% ipython --no-banner

In [1]: import numpy as np

In [2]: np.set_printoptions(precision=2, suppress=True, linewidth=200)

In [3]: mat = np.load("a.npy")

In [4]: print(mat)
[[-0.1  0.6 -1.6]
 [ 1.4  0.3  0. ]
 [-0.2 -0.5 -0.6]]

In [5]: vec = np.array([0, -2, -2])

In [6]: y = mat @ vec

In [7]: y
Out[7]: array([ 2. , -0.6,  2.2])

In [8]: np.round(np.linalg.solve(mat, y + mat[:, 2]), 2) + 0
Out[8]: array([ 0., -2., -1.])

In [9]: P = np.triu(np.array([[0, 3, 2], [0, 0, 1], [0, 0, 2]]), 1) + np.eye(3)

In [10]: A2 = P @ mat @ np.linalg.inv(P)

In [11]: print(np.poly(A2))
[ 1.    0.4  -1.31 -1.55]

In [12]: round(float(np.trace(A2)), 2), np.trace(mat)
Out[12]: (-0.4, np.float64(-0.4))

In [13]: A2
Out[13]: 
array([[  3.7, -10.6,   0.4],
       [  1.2,  -3.8,   0.8],
       [ -0.2,   0.1,  -0.3]])

In [14]: np.linalg.cond(A2) > 100
Out[14]: np.False_

In [15]: print(round(np.log10(np.linalg.cond(A2))))
2

In [16]: print(np.linalg.matrix_rank(A2, rtol=0.1))
1

In [17]: np.abs(np.linalg.svd(A2)[2][-1])
Out[17]: array([0.94, 0.33, 0.06])

In [18]: np.argsort(-np.linalg.norm(A2, axis=0).round(6), kind="stable")[:3]
Out[18]: array([1, 0, 2])

In [19]: assert mat == mat.T
---------------------------------------------------------------------------
ValueError                                Traceback (most recent call last)
Cell In[19], line 1
----> 1 assert mat == mat.T

ValueError: The truth value of an array with more than one element is ambiguous. Use a.any() or a.all()

In [20]: round(np.abs(np.linalg.eigvals(mat)).max(), 2)
Out[20]: np.float64(1.37)

In [21]: round(float(np.linalg.det(mat)), 2)
Out[21]: 1.55

In [22]: np.allclose(mat @ mat.T, mat.T @ mat)
Out[22]: False

In [23]: np.allclose(mat, mat.T)
Out[23]: False

In [24]: print(np.trace(mat))
-0.4

In [25]: mat.inv()
---------------------------------------------------------------------------
AttributeError                            Traceback (most recent call last)
Cell In[25], line 1
----> 1 mat.inv()

AttributeError: 'numpy.ndarray' object has no attribute 'inv'
